$ python -q
>>> import numpy as np
>>> np.set_printoptions(suppress=True, linewidth=160)
>>> out = np.array([[1, 3, 2], [-1, -3, 1], [0, -2, -2]])
>>> W0 = np.triu(out, 1)
>>> W0
array([[0, 3, 2],
       [0, 0, 1],
       [0, 0, 0]])
>>> rank = np.linalg.matrix_rank(W0)
>>> rank
np.int64(2)
>>> N = np.linalg.svd(W0)[2][rank:].T
>>> N @ N.T
array([[1., 0., 0.],
       [0., 0., 0.],
       [0., 0., 0.]])
>>> np.allclose(W0 @ N, 0)
True
>>> N.shape
(3, 1)
>>> [int(np.linalg.matrix_rank(W0[:i])) for i in range(1, len(W0) + 1)]
[1, 2, 2]
>>> [int(np.linalg.matrix_rank(np.delete(W0, i, axis=0))) for i in range(3)]
[1, 1, 2]
>>> [int(np.linalg.matrix_rank(W0[:, :j + 1])) for j in range(3)]
[0, 1, 2]
>>> np.linalg.matrix_rank(W0.T @ W0), np.linalg.matrix_rank(W0 @ W0.T)
(np.int64(2), np.int64(2))
>>> out = np.array([[0, 2], [-1, -3]])
>>> W2 = np.kron(out, W0)
>>> np.round(np.linalg.norm(W2, 2), 2), round(np.linalg.norm(out, 2) * np.linalg.norm(W0, 2), 2)
(np.float64(13.52), np.float64(13.52))
>>> W2
array([[ 0,  0,  0,  0,  6,  4],
       [ 0,  0,  0,  0,  0,  2],
       [ 0,  0,  0,  0,  0,  0],
       [ 0, -3, -2,  0, -9, -6],
       [ 0,  0, -1,  0,  0, -3],
       [ 0,  0,  0,  0,  0,  0]])
>>> W2.shape
(6, 6)
>>> np.linalg.matrix_rank(W2)
np.int64(4)
>>> A = np.load("layer1.npy")
>>> A
array([[ 8, -5, -1, -6,  0],
       [-5,  8, -5, -1, -6],
       [-1, -5,  8, -5, -1],
       [-6, -1, -5,  8, -5],
       [ 0, -6, -1, -5,  8]])
>>> # symmetric, so the eigenvalues are real
>>> r0 = np.array([5, 8, 9, 1, 4])
>>> out = A + np.outer(r0, np.eye(5)[4])
>>> out
array([[ 8., -5., -1., -6.,  5.],
       [-5.,  8., -5., -1.,  2.],
       [-1., -5.,  8., -5.,  8.],
       [-6., -1., -5.,  8., -4.],
       [ 0., -6., -1., -5., 12.]])
>>> np.linalg.matrix_rank(out - A)
np.int64(1)
>>> round(np.linalg.det(out) / np.linalg.det(A), 2), np.round(1 + np.linalg.solve(A, r0)[4], 2)
(np.float64(0.1), np.float64(0.1))
>>> np.round(np.linalg.eigvals(out), 2)
array([21.03+0.j  , -0.73+0.j  ,  7.13+1.94j,  7.13-1.94j,  9.44+0.j  ])
>>> np.einsum("ij,ji->", out, out)
np.float64(626.0)
>>> np.kron(np.eye(2, dtype=int), out)
array([[ 8., -5., -1., -6.,  5.,  0., -0., -0., -0.,  0.],
       [-5.,  8., -5., -1.,  2., -0.,  0., -0., -0.,  0.],
       [-1., -5.,  8., -5.,  8., -0., -0.,  0., -0.,  0.],
       [-6., -1., -5.,  8., -4., -0., -0., -0.,  0., -0.],
       [ 0., -6., -1., -5., 12.,  0., -0., -0., -0.,  0.],
       [ 0., -0., -0., -0.,  0.,  8., -5., -1., -6.,  5.],
       [-0.,  0., -0., -0.,  0., -5.,  8., -5., -1.,  2.],
       [-0., -0.,  0., -0.,  0., -1., -5.,  8., -5.,  8.],
       [-0., -0., -0.,  0., -0., -6., -1., -5.,  8., -4.],
       [ 0., -0., -0., -0.,  0.,  0., -6., -1., -5., 12.]])
>>> np.round(np.linalg.det(out[::-1]), 2)
np.float64(-7934.0)
>>> C2 = W0.T @ W0
>>> (W0 @ W0.T).shape
(3, 3)
>>> C2
array([[0, 0, 0],
       [0, 9, 6],
       [0, 6, 5]])
>>> np.round(np.linalg.svd(W0, compute_uv=False) ** 2, 2)
array([13.32,  0.68,  0.  ])
>>> w, vecs = np.linalg.eigh(A)
>>> w.sum(), np.trace(A)
(np.float64(40.0), np.int64(40))
>>> np.round(np.abs(vecs[:, -1]), 2)
array([0.43, 0.5 , 0.35, 0.5 , 0.43])
>>> w.round(2)
array([-6.23,  7.38,  9.28,  9.62, 19.95])
>>> np.round(vecs.T @ A @ vecs, 2) + 0
array([[-6.23,  0.  ,  0.  ,  0.  ,  0.  ],
       [ 0.  ,  7.38,  0.  ,  0.  ,  0.  ],
       [ 0.  ,  0.  ,  9.28,  0.  ,  0.  ],
       [ 0.  ,  0.  ,  0.  ,  9.62,  0.  ],
       [ 0.  ,  0.  ,  0.  ,  0.  , 19.95]])
>>> rng = np.random.default_rng(239)
>>> z = rng.permutation(5)
>>> out = A[:, z] * rng.choice([-1, 1], 5)
>>> out
array([[-6, -5,  0,  8, -1],
       [-1,  8,  6, -5, -5],
       [-5, -5,  1, -1,  8],
       [ 8, -1,  5, -6, -5],
       [-5, -6, -8,  0, -1]])
>>> Uu, _, Vt = np.linalg.svd(A.T @ out)
>>> np.round(Uu @ Vt, 2) + 0
array([[ 0.,  0.,  0.,  1.,  0.],
       [ 0.,  1.,  0.,  0.,  0.],
       [ 0.,  0.,  0.,  0.,  1.],
       [ 1.,  0.,  0.,  0.,  0.],
       [ 0.,  0., -1.,  0.,  0.]])
>>> r0 = np.array([0, -2, 4])
>>> E = np.array([np.roll(r0, i) for i in range(3)])
>>> E
array([[ 0, -2,  4],
       [ 4,  0, -2],
       [-2,  4,  0]])
>>> np.einsum("ij,ji->", E, E)
np.int64(-48)
>>> round(float(np.linalg.eigvals(E).sum().real), 2)
0.0
>>> np.round(np.linalg.eigvals(E), 2)
array([-1.+5.2j, -1.-5.2j,  2.+0.j ])
>>> np.einsum("ii->", E)
np.int64(0)
>>> np.kron(np.eye(2, dtype=int), E)
array([[ 0, -2,  4,  0,  0,  0],
       [ 4,  0, -2,  0,  0,  0],
       [-2,  4,  0,  0,  0,  0],
       [ 0,  0,  0,  0, -2,  4],
       [ 0,  0,  0,  4,  0, -2],
       [ 0,  0,  0, -2,  4,  0]])
